$ ipython --no-banner

In [1]: import numpy as np

In [2]: import numpy.linalg as la

In [3]: np.set_printoptions(precision=1, suppress=True, linewidth=120)

In [4]: rnd = lambda a: np.round(a, 1) + 0

In [5]: arr = np.tril(np.array([[1, -4, -3, -1, 6, -2, -5],
   ...:     [-9, -2, -9, -4, 4, 5, 9],
   ...:     [-7, -8, -9, 1, -6, 6, -2],
   ...:     [-4, 2, -9, 5, -2, -6, 0],
   ...:     [0, -9, 4, 2, 2, -5, 9],
   ...:     [-1, 1, 0, 3, -6, 5, -2],
   ...:     [-9, -6, 5, -4, -4, -3, -1]]), -1) + np.eye(7, dtype=int)

In [6]: arr
Out[6]: 
array([[ 1,  0,  0,  0,  0,  0,  0],
       [-9,  1,  0,  0,  0,  0,  0],
       [-7, -8,  1,  0,  0,  0,  0],
       [-4,  2, -9,  1,  0,  0,  0],
       [ 0, -9,  4,  2,  1,  0,  0],
       [-1,  1,  0,  3, -6,  1,  0],
       [-9, -6,  5, -4, -4, -3,  1]])

In [7]: rng = np.random.default_rng(43)

In [8]: z = rng.permutation(7)

In [9]: z
Out[9]: array([2, 6, 5, 1, 4, 0, 3])

In [10]: other = arr[z][:, z]

In [11]: np.allclose(other, arr)
Out[11]: False

In [12]: rnd(la.det(other)), rnd(la.det(arr[z]))
Out[12]: (np.float64(1.0), np.float64(1.0))

In [13]: rnd(np.sort(np.abs(la.eigvals(other))))
Out[13]: array([1., 1., 1., 1., 1., 1., 1.])

In [14]: np.diag(other)
Out[14]: array([1, 1, 1, 1, 1, 1, 1])

In [15]: J = np.loadtxt("test18.csv", delimiter=",")

In [16]: J
Out[16]: 
array([[ -8.9,  -9. ,  -1.9,  18.1, -17.1,  -5.1],
       [  0.9, -15.9, -12.1,   8. , -20.1,   0.1],
       [  7. , -14.1, -12.9,  12.2, -26.1,   5.9],
       [-19.2,   2. ,   7.2,  21.8, -11.9, -11.9],
       [  3.1,  -8. ,  -4.9,   4.9,  -8.9,   3.1]])

In [17]: other = J / np.sqrt((J ** 2).mean(axis=1, keepdims=True))

In [18]: rnd(other[2])
Out[18]: array([ 0.5, -1. , -0.9,  0.8, -1.8,  0.4])

In [19]: rnd(la.norm(other, axis=1))
Out[19]: array([2.4, 2.4, 2.4, 2.4, 2.4])

In [20]: M = np.load("a.npy")

In [21]: M
Out[21]: 
array([[ 2,  0,  0,  0,  0,  0,  0],
       [ 0,  1,  0,  0,  0,  0,  0],
       [ 0,  2,  1,  0,  0,  0,  0],
       [-2,  2,  2,  1,  0,  0,  0],
       [ 0,  2, -2,  0, -2,  0,  0],
       [-2,  2, -1,  1, -2,  0,  0],
       [-2,  0,  1,  0, -1,  0, -2]])

In [22]: def softmax(z):
    ...:     e = np.exp(z - z.max(axis=-1, keepdims=True))
    ...:     return e / e.sum(axis=-1, keepdims=True)
    ...: 

In [23]: rnd(softmax(M[1] + -1))
Out[23]: array([0.1, 0.3, 0.1, 0.1, 0.1, 0.1, 0.1])

In [24]: att = M @ M.T / np.sqrt(7)

In [25]: rnd(softmax(att))
Out[25]: 
array([[0.6, 0.1, 0.1, 0. , 0.1, 0. , 0. ],
       [0.1, 0.1, 0.2, 0.2, 0.2, 0.2, 0.1],
       [0. , 0.1, 0.3, 0.4, 0.1, 0.1, 0.1],
       [0. , 0. , 0.1, 0.8, 0. , 0.1, 0.1],
       [0. , 0. , 0. , 0. , 0.6, 0.3, 0. ],
       [0. , 0. , 0. , 0.1, 0.2, 0.7, 0. ],
       [0. , 0. , 0. , 0.2, 0. , 0.1, 0.7]])

In [26]: rnd(softmax(att + np.triu(np.full(att.shape, -np.inf), 1)))
Out[26]: 
array([[1. , 0. , 0. , 0. , 0. , 0. , 0. ],
       [0.4, 0.6, 0. , 0. , 0. , 0. , 0. ],
       [0.1, 0.2, 0.7, 0. , 0. , 0. , 0. ],
       [0. , 0. , 0.1, 0.9, 0. , 0. , 0. ],
       [0. , 0. , 0. , 0. , 0.9, 0. , 0. ],
       [0. , 0. , 0. , 0.1, 0.2, 0.8, 0. ],
       [0. , 0. , 0. , 0.2, 0. , 0.1, 0.7]])
